$ ipython --no-banner

In [1]: import numpy as np

In [2]: import numpy.linalg as la

In [3]: np.set_printoptions(precision=2, suppress=True, linewidth=200, floatmode="fixed")

In [4]: mat = np.load("dump.npy")

In [5]: mat
Out[5]: 
array([[ 2,  3,  4,  5,  6,  7,  8,  9, 10, 11, 12],
       [13, 14, 15, 16, 17, 18, 19, 20, 21, 22, 23],
       [24, 25, 26, 27, 28, 29, 30, 31, 32, 33, 34],
       [35, 36, 37, 38, 39, 40, 41, 42, 43, 44, 45],
       [46, 47, 48, 49, 50, 51, 52, 53, 54, 55, 56],
       [57, 58, 59, 60, 61, 62, 63, 64, 65, 66, 67],
       [68, 69, 70, 71, 72, 73, 74, 75, 76, 77, 78]])

In [6]: Uu, s, vt = la.svd(mat)

In [7]: V = vt[:(s > 1e-8).sum()]

In [8]: rng = np.random.default_rng(9272)

In [9]: x = mat[6] + 5 * mat[1] + rng.integers(2) * np.eye(11)[1]

In [10]: x
Out[10]: array([133.00, 139.00, 145.00, 151.00, 157.00, 163.00, 169.00, 175.00, 181.00, 187.00, 193.00])

In [11]: np.allclose(V.T @ V @ x, x)
Out[11]: True

In [12]: la.matrix_rank(np.vstack([mat, x]))
Out[12]: np.int64(2)

In [13]: np.diag(V.T @ V)
Out[13]: array([0.32, 0.24, 0.17, 0.13, 0.10, 0.09, 0.10, 0.13, 0.17, 0.24, 0.32])

In [14]: data = np.array([[0.7, -0.5, 0.1, 1.5],
    ...:     [1.2, -0.9, 0.3, 0.6],
    ...:     [-0.4, -1.4, -0.4, -1.8],
    ...:     [0.1, 0.9, 1.4, -0.4],
    ...:     [0.1, -0.8, -0.6, 0.5],
    ...:     [0.0, 0.9, 1.6, -0.8],
    ...:     [0.7, 0.8, -0.4, 1.3],
    ...:     [0.6, 0.2, 0.7, -0.3],
    ...:     [-0.4, 2.4, -1.4, -0.9],
    ...:     [-2.0, 0.5, -2.6, -1.1]])

In [15]: data[7] = data[4] + 0.02 * rng.normal(size=4)

In [16]: print(data)
[[ 0.70 -0.50  0.10  1.50]
 [ 1.20 -0.90  0.30  0.60]
 [-0.40 -1.40 -0.40 -1.80]
 [ 0.10  0.90  1.40 -0.40]
 [ 0.10 -0.80 -0.60  0.50]
 [ 0.00  0.90  1.60 -0.80]
 [ 0.70  0.80 -0.40  1.30]
 [ 0.09 -0.79 -0.59  0.53]
 [-0.40  2.40 -1.40 -0.90]
 [-2.00  0.50 -2.60 -1.10]]

In [17]: d = la.norm(data[:, None] - data[None], axis=-1)

In [18]: la.norm(data, axis=1)
Out[18]: array([1.73, 1.64, 2.35, 1.71, 1.12, 2.00, 1.73, 1.12, 2.95, 3.50])

In [19]: print((d + 1e9 * np.eye(10)).round(6).argmin(axis=1))
[1 0 4 5 7 3 0 4 9 8]

In [20]: d[:5, :5]
Out[20]: 
array([[0.00, 1.12, 3.63, 2.76, 1.39],
       [1.12, 0.00, 3.01, 2.58, 1.43],
       [3.63, 3.01, 0.00, 3.28, 2.44],
       [2.76, 2.58, 3.28, 0.00, 2.77],
       [1.39, 1.43, 2.44, 2.77, 0.00]])

In [21]: d.mean(axis=1).argmax()
Out[21]: np.int64(9)

In [22]: la.norm(data - data.mean(axis=0), axis=1)
Out[22]: array([1.85, 1.78, 2.35, 1.87, 1.12, 2.15, 1.68, 1.13, 2.72, 3.28])

In [23]: print(la.matrix_rank(d ** 2))
6

In [24]: d.shape
Out[24]: (10, 10)
